$ python -q
>>> import numpy as np
>>> import numpy.linalg as la
>>> np.set_printoptions(precision=3, suppress=True, linewidth=120)
>>> def tidy(a):
...     return np.round(a, 3) + 0
... 
>>> mat = np.diag(np.array([0, -2, -3])) + -2 * np.eye(3, k=1) + -2 * np.eye(3, k=-1)
>>> mat
array([[ 0., -2.,  0.],
       [-2., -2., -2.],
       [ 0., -2., -3.]])
>>> Y = np.array([[1, 2, 3], [1, 2, 1], [1, 3, 1]])
>>> la.matrix_rank(mat @ Y)
np.int64(3)
>>> np.einsum("ij->j", mat)
array([-2., -6., -5.])
>>> la.matrix_rank(np.vstack([mat, Y.T]))
np.int64(3)
>>> vals, vecs = la.eig(mat)
>>> tidy(np.sort(la.eigvals(mat @ mat)))
array([ 2.307,  2.59 , 24.103])
>>> tidy(np.sort(la.eigvals(la.inv(mat))))
array([-0.621, -0.204,  0.658])
>>> tidy(np.sort(la.eigvals(mat.T)))
array([-4.91 , -1.609,  1.519])
>>> tidy(np.prod(vals))
np.float64(12.0)
>>> data = np.loadtxt("case14.csv", delimiter=",")
>>> data
array([[  9.979, -19.999],
       [ 10.022, -20.129],
       [  4.066,  -7.996],
       [  6.082, -12.07 ],
       [ -0.063,  -0.008]])
>>> r0, r1 = data[0], data[4]
>>> tidy(r0 @ r0)
np.float64(499.54)
>>> tidy(r0 @ r1)
np.float64(-0.469)
>>> p = (r0 @ r1) / (r0 @ r0) * r0
>>> tidy(la.norm(r0 + r1) ** 2 + la.norm(r0 - r1) ** 2)
np.float64(999.089)
>>> tidy((r1 - p) @ r0)
np.float64(0.0)
>>> tidy(r1 - p)
array([-0.054, -0.027])
>>> tidy(p)
array([-0.009,  0.019])
>>> tidy(np.outer(r0, r1))
array([[-0.629, -0.08 ],
       [ 1.26 ,  0.16 ]])
>>> tidy(np.abs(la.svd(data)[2][-1]))
array([0.894, 0.447])
>>> np.argsort(-la.norm(data, axis=0).round(6), kind="stable")[:3]
array([1, 0])
>>> la.cond(data) > 100
np.True_
>>> tidy(la.norm(data, 2) / la.norm(data))
np.float64(1.0)
>>> rng = np.random.default_rng(50956)
>>> idx = rng.integers(0, 2, 3)
>>> A = np.array([[2, 2, 0], [1, 1, 2], [1, 1, 2]]) * (idx[:, None] == idx)
>>> A
array([[2, 2, 0],
       [1, 1, 2],
       [1, 1, 2]])
>>> tidy(A @ la.pinv(A) @ A)
array([[2., 2., 0.],
       [1., 1., 2.],
       [1., 1., 2.]])
>>> np.abs(np.diag(la.qr(A)[1])) > 1e-9
array([ True, False, False])
>>> la.lstsq(A[:-1].T, A[-1])[2]
np.int32(2)
>>> tidy(np.trace(la.pinv(A) @ A))
np.float64(2.0)
>>> np.unique(A.round(6), axis=0).shape
(2, 3)
>>> K = np.eye(3, dtype=int)[rng.permutation(3)]
>>> K
array([[0, 1, 0],
       [1, 0, 0],
       [0, 0, 1]])
>>> # row-stochastic, so 1 is an eigenvalue
>>> (K - K.T) / 2
array([[0., 0., 0.],
       [0., 0., 0.],
       [0., 0., 0.]])
>>> tidy(np.sort(np.abs(la.eigvals(K))))
array([1., 1., 1.])
>>> K.inv()
Traceback (most recent call last):
  File "<python-input-44>", line 1, in <module>
    K.inv()
    ^^^^^
AttributeError: 'numpy.ndarray' object has no attribute 'inv'
>>> np.allclose(K, K.T)
True
>>> np.trace(K)
np.int64(1)
>>> tidy(la.det(K))
np.float64(-1.0)
>>> W1 = np.array([[-2, -2], [1, -2], [-2, 0]])
>>> b = np.array([5, 4])
>>> H = np.maximum(K @ W1 + b, 0)
>>> (H > 0).mean(axis=0)
array([1., 1.])
>>> (H > 0).astype(int)
array([[1, 1],
       [1, 1],
       [1, 1]])
>>> Z = np.array([[-2, 1, 3], [-1, 4, 2]])
>>> H @ Z
array([[-14,  14,  22],
       [ -8,  11,  13],
       [-10,  19,  17]])
>>> [round(float(la.det(K[:i, :i])), 2) + 0 for i in range(1, 4)]
[0.0, -1.0, -1.0]
>>> W0 = np.load("x.npy")
>>> tidy(W0)
array([[-0.21 , -0.004],
       [-0.157, -0.153],
       [-0.681,  0.137],
       [ 0.577, -0.438],
       [ 0.367,  0.875]])
>>> hat = W0 @ la.solve(W0.T @ W0, W0.T)
>>> tidy((np.eye(5) - hat) @ W0)
array([[0., 0.],
       [0., 0.],
       [0., 0.],
       [0., 0.],
       [0., 0.]])
>>> tidy(np.diag(hat))
array([0.044, 0.048, 0.483, 0.524, 0.901])
>>> tidy(la.eigvalsh(hat))
array([0., 0., 0., 1., 1.])
